In [1]: import numpy as np

In [2]: np.set_printoptions(suppress=True, linewidth=160)

In [3]: def rd(a):
   ...:     return np.round(a, 2) + 0
   ...: 

In [4]: feats = np.load("x.npy")

In [5]: feats
Out[5]: 
array([[-2, -1, -4,  1],
       [ 1, -2, -1, -4],
       [-4,  1, -2, -1],
       [-1, -4,  1, -2]])

In [6]: rd(np.linalg.norm(feats) ** 2 / np.linalg.norm(feats, 2) ** 2)
Out[6]: np.float64(2.44)

In [7]: rd(np.linalg.norm(feats, 1)), rd(np.linalg.norm(feats, np.inf))
Out[7]: (np.float64(8.0), np.float64(8.0))

In [8]: rd(np.linalg.norm(feats, 2))
Out[8]: np.float64(6.0)

In [9]: feats[0] @ feats[2]
Out[9]: np.int64(14)

In [10]: rd(np.linalg.norm(feats, axis=1))
Out[10]: array([4.69, 4.69, 4.69, 4.69])

In [11]: np.linalg.norm(feats, axis=1).argmax()
Out[11]: np.int64(0)

In [12]: rng = np.random.default_rng(916560)

In [13]: th = np.sort(rng.uniform(-2, 2, 14))

In [14]: W0 = np.c_[th, th ** 2, th ** 3] @ np.array([[0, 3, 1], [3, 0, -3], [2, -2, -3]])

In [15]: rd(W0)
Out[15]: 
array([[ -0.36,   3.07,   2.69],
       [  0.84,  -0.05,  -0.26],
       [  1.  ,  -0.97,  -0.98],
       [  0.91,  -1.36,  -1.18],
       [  0.83,  -1.41,  -1.17],
       [  0.63,  -1.36,  -1.02],
       [  0.93,   1.23,  -0.56],
       [  1.1 ,   1.28,  -0.72],
       [  1.47,   1.36,  -1.08],
       [  2.07,   1.41,  -1.7 ],
       [  6.01,   0.72,  -6.19],
       [  8.04,   0.05,  -8.62],
       [  8.95,  -0.29,  -9.73],
       [ 21.71,  -6.44, -25.84]])

In [16]: labels = rng.permutation(3)

In [17]: M2 = W0[:, labels] * rng.choice([-1, 1], 3)

In [18]: rd(M2)
Out[18]: 
array([[ -2.69,  -3.07,   0.36],
       [  0.26,   0.05,  -0.84],
       [  0.98,   0.97,  -1.  ],
       [  1.18,   1.36,  -0.91],
       [  1.17,   1.41,  -0.83],
       [  1.02,   1.36,  -0.63],
       [  0.56,  -1.23,  -0.93],
       [  0.72,  -1.28,  -1.1 ],
       [  1.08,  -1.36,  -1.47],
       [  1.7 ,  -1.41,  -2.07],
       [  6.19,  -0.72,  -6.01],
       [  8.62,  -0.05,  -8.04],
       [  9.73,   0.29,  -8.95],
       [ 25.84,   6.44, -21.71]])

In [19]: left, _, Vt = np.linalg.svd(W0.T @ M2)

In [20]: rd(np.linalg.lstsq(W0, M2)[0])
Out[20]: 
array([[ 0.,  0., -1.],
       [ 0., -1.,  0.],
       [-1.,  0.,  0.]])

In [21]: labels
Out[21]: array([2, 1, 0])

In [22]: rd(left @ Vt)
Out[22]: 
array([[ 0.,  0., -1.],
       [ 0., -1.,  0.],
       [-1.,  0.,  0.]])

In [23]: r0 = np.array([1, -2])

In [24]: rd(np.convolve(W0[1], r0))
Out[24]: array([ 0.84, -1.73, -0.15,  0.52])

In [25]: rd(np.correlate(W0[1], W0[9], "full"))
Out[25]: array([-1.43,  1.28,  2.1 , -0.48, -0.53])

In [26]: M2 = W0 / np.linalg.norm(W0, axis=1, keepdims=True)

In [27]: C2 = M2 @ M2.T

In [28]: np.argwhere(np.triu(np.abs(C2) > 0.95, 1))
Out[28]: 
array([[ 0,  5],
       [ 2,  3],
       [ 2,  4],
       [ 2,  5],
       [ 3,  4],
       [ 3,  5],
       [ 4,  5],
       [ 6,  7],
       [ 6,  8],
       [ 7,  8],
       [ 7,  9],
       [ 8,  9],
       [10, 11],
       [10, 12],
       [10, 13],
       [11, 12],
       [11, 13],
       [12, 13]])

In [29]: rd(np.linalg.norm(M2, axis=1))
Out[29]: array([1., 1., 1., 1., 1., 1., 1., 1., 1., 1., 1., 1., 1., 1.])
